In [1]: import numpy as np

In [2]: import numpy.linalg as la

In [3]: np.set_printoptions(precision=2, suppress=True, linewidth=120)

In [4]: def rd(a):
   ...:     return np.round(a, 2) + 0
   ...: 

In [5]: M = np.loadtxt("x.csv", delimiter=",")

In [6]: M
Out[6]: 
array([[ 3.,  0.,  0.,  0.,  0.,  0.,  0.,  0.,  0.,  0.],
       [ 0.,  1.,  0.,  0.,  0.,  0.,  0.,  0.,  0.,  0.],
       [ 0.,  0., -3.,  0.,  0.,  0.,  0.,  0.,  0.,  0.],
       [ 0.,  0.,  0.,  2.,  0.,  0.,  0.,  0.,  0.,  0.],
       [ 0.,  0.,  0.,  0.,  3.,  0.,  0.,  0.,  0.,  0.],
       [ 0.,  0.,  0.,  0.,  0.,  3.,  0.,  0.,  0.,  0.],
       [ 0.,  0.,  0.,  0.,  0.,  0., -1.,  0.,  0.,  0.],
       [ 0.,  0.,  0.,  0.,  0.,  0.,  0., -2.,  0.,  0.],
       [ 0.,  0.,  0.,  0.,  0.,  0.,  0.,  0.,  2.,  0.],
       [ 0.,  0.,  0.,  0.,  0.,  0.,  0.,  0.,  0.,  1.]])

In [7]: rd(la.eigvalsh(M).min())
Out[7]: np.float64(-3.0)

In [8]: [round(float(la.det(M[:i, :i])), 2) + 0 for i in range(1, 11)]
Out[8]: [3.0, 3.0, -9.0, -18.0, -54.0, -162.0, 162.0, -324.0, -648.0, -648.0]

In [9]: Uu, sig, Vt = la.svd(M, full_matrices=False)

In [10]: print(Uu.T @ M @ Vt.T)
[[3. 0. 0. 0. 0. 0. 0. 0. 0. 0.]
 [0. 3. 0. 0. 0. 0. 0. 0. 0. 0.]
 [0. 0. 3. 0. 0. 0. 0. 0. 0. 0.]
 [0. 0. 0. 3. 0. 0. 0. 0. 0. 0.]
 [0. 0. 0. 0. 2. 0. 0. 0. 0. 0.]
 [0. 0. 0. 0. 0. 2. 0. 0. 0. 0.]
 [0. 0. 0. 0. 0. 0. 2. 0. 0. 0.]
 [0. 0. 0. 0. 0. 0. 0. 1. 0. 0.]
 [0. 0. 0. 0. 0. 0. 0. 0. 1. 0.]
 [0. 0. 0. 0. 0. 0. 0. 0. 0. 1.]]

In [11]: rng = np.random.default_rng(55)

In [12]: lab = rng.permutation(10)

In [13]: lab
Out[13]: array([2, 1, 7, 4, 8, 0, 3, 6, 9, 5])

In [14]: out = M[lab][:, lab]

In [15]: np.diag(out)
Out[15]: array([-3.,  1., -2.,  3.,  2.,  3.,  2., -1.,  1.,  3.])

In [16]: print(np.trace(out))
9.0

In [17]: np.allclose(out, M)
Out[17]: False

In [18]: rd(np.sort(np.abs(la.eigvals(out))))
Out[18]: array([1., 1., 1., 2., 2., 2., 3., 3., 3., 3.])

In [19]: m1 = np.loadtxt("sample3.csv", delimiter=",")

In [20]: m1
Out[20]: 
array([[-1.1 ,  1.5 , -1.3 ,  1.  , -0.1 , -0.3 ,  1.3 ,  1.6 ],
       [ 0.5 ,  1.  ,  0.1 , -1.  ,  0.8 ,  1.8 , -0.3 , -1.5 ],
       [ 1.2 ,  1.  , -1.3 ,  1.  , -0.4 , -0.2 ,  0.7 , -0.5 ],
       [ 0.6 , -1.  , -0.5 , -2.  , -0.2 , -1.  ,  0.5 , -0.5 ],
       [ 1.22,  0.99, -1.31,  1.01, -0.4 , -0.19,  0.72, -0.48],
       [-1.3 ,  0.4 ,  0.8 ,  0.9 ,  0.1 , -1.8 ,  0.8 , -0.3 ],
       [ 1.2 ,  0.8 ,  2.5 , -1.5 ,  0.7 , -1.2 , -0.3 , -1.8 ],
       [ 0.5 , -1.2 , -0.4 , -0.9 , -0.4 ,  1.3 , -0.5 , -1.5 ],
       [-0.6 ,  0.1 , -0.4 ,  0.1 ,  0.3 ,  0.6 ,  1.3 ,  0.9 ],
       [-0.3 ,  0.1 , -0.5 ,  1.9 , -2.  ,  0.8 , -2.6 , -0.3 ]])

In [21]: print(m1.reshape(2, -1))
[[-1.1   1.5  -1.3   1.   -0.1  -0.3   1.3   1.6   0.5   1.    0.1  -1.    0.8   1.8  -0.3  -1.5   1.2   1.   -1.3
   1.   -0.4  -0.2   0.7  -0.5   0.6  -1.   -0.5  -2.   -0.2  -1.    0.5  -0.5   1.22  0.99 -1.31  1.01 -0.4  -0.19
   0.72 -0.48]
 [-1.3   0.4   0.8   0.9   0.1  -1.8   0.8  -0.3   1.2   0.8   2.5  -1.5   0.7  -1.2  -0.3  -1.8   0.5  -1.2  -0.4
  -0.9  -0.4   1.3  -0.5  -1.5  -0.6   0.1  -0.4   0.1   0.3   0.6   1.3   0.9  -0.3   0.1  -0.5   1.9  -2.    0.8
  -2.6  -0.3 ]]

In [22]: m1.reshape(-1, 2)
Out[22]: 
array([[-1.1 ,  1.5 ],
       [-1.3 ,  1.  ],
       [-0.1 , -0.3 ],
       [ 1.3 ,  1.6 ],
       [ 0.5 ,  1.  ],
       [ 0.1 , -1.  ],
       [ 0.8 ,  1.8 ],
       [-0.3 , -1.5 ],
       [ 1.2 ,  1.  ],
       [-1.3 ,  1.  ],
       [-0.4 , -0.2 ],
       [ 0.7 , -0.5 ],
       [ 0.6 , -1.  ],
       [-0.5 , -2.  ],
       [-0.2 , -1.  ],
       [ 0.5 , -0.5 ],
       [ 1.22,  0.99],
       [-1.31,  1.01],
       [-0.4 , -0.19],
       [ 0.72, -0.48],
       [-1.3 ,  0.4 ],
       [ 0.8 ,  0.9 ],
       [ 0.1 , -1.8 ],
       [ 0.8 , -0.3 ],
       [ 1.2 ,  0.8 ],
       [ 2.5 , -1.5 ],
       [ 0.7 , -1.2 ],
       [-0.3 , -1.8 ],
       [ 0.5 , -1.2 ],
       [-0.4 , -0.9 ],
       [-0.4 ,  1.3 ],
       [-0.5 , -1.5 ],
       [-0.6 ,  0.1 ],
       [-0.4 ,  0.1 ],
       [ 0.3 ,  0.6 ],
       [ 1.3 ,  0.9 ],
       [-0.3 ,  0.1 ],
       [-0.5 ,  1.9 ],
       [-2.  ,  0.8 ],
       [-2.6 , -0.3 ]])

In [23]: blk = m1.reshape(10, 2, -1)

In [24]: blk[:, 0]
Out[24]: 
array([[-1.1 ,  1.5 , -1.3 ,  1.  ],
       [ 0.5 ,  1.  ,  0.1 , -1.  ],
       [ 1.2 ,  1.  , -1.3 ,  1.  ],
       [ 0.6 , -1.  , -0.5 , -2.  ],
       [ 1.22,  0.99, -1.31,  1.01],
       [-1.3 ,  0.4 ,  0.8 ,  0.9 ],
       [ 1.2 ,  0.8 ,  2.5 , -1.5 ],
       [ 0.5 , -1.2 , -0.4 , -0.9 ],
       [-0.6 ,  0.1 , -0.4 ,  0.1 ],
       [-0.3 ,  0.1 , -0.5 ,  1.9 ]])

In [25]: np.einsum("ihd,jhd->hij", blk, blk).shape
Out[25]: (2, 10, 10)

In [26]: blk.shape
Out[26]: (10, 2, 4)
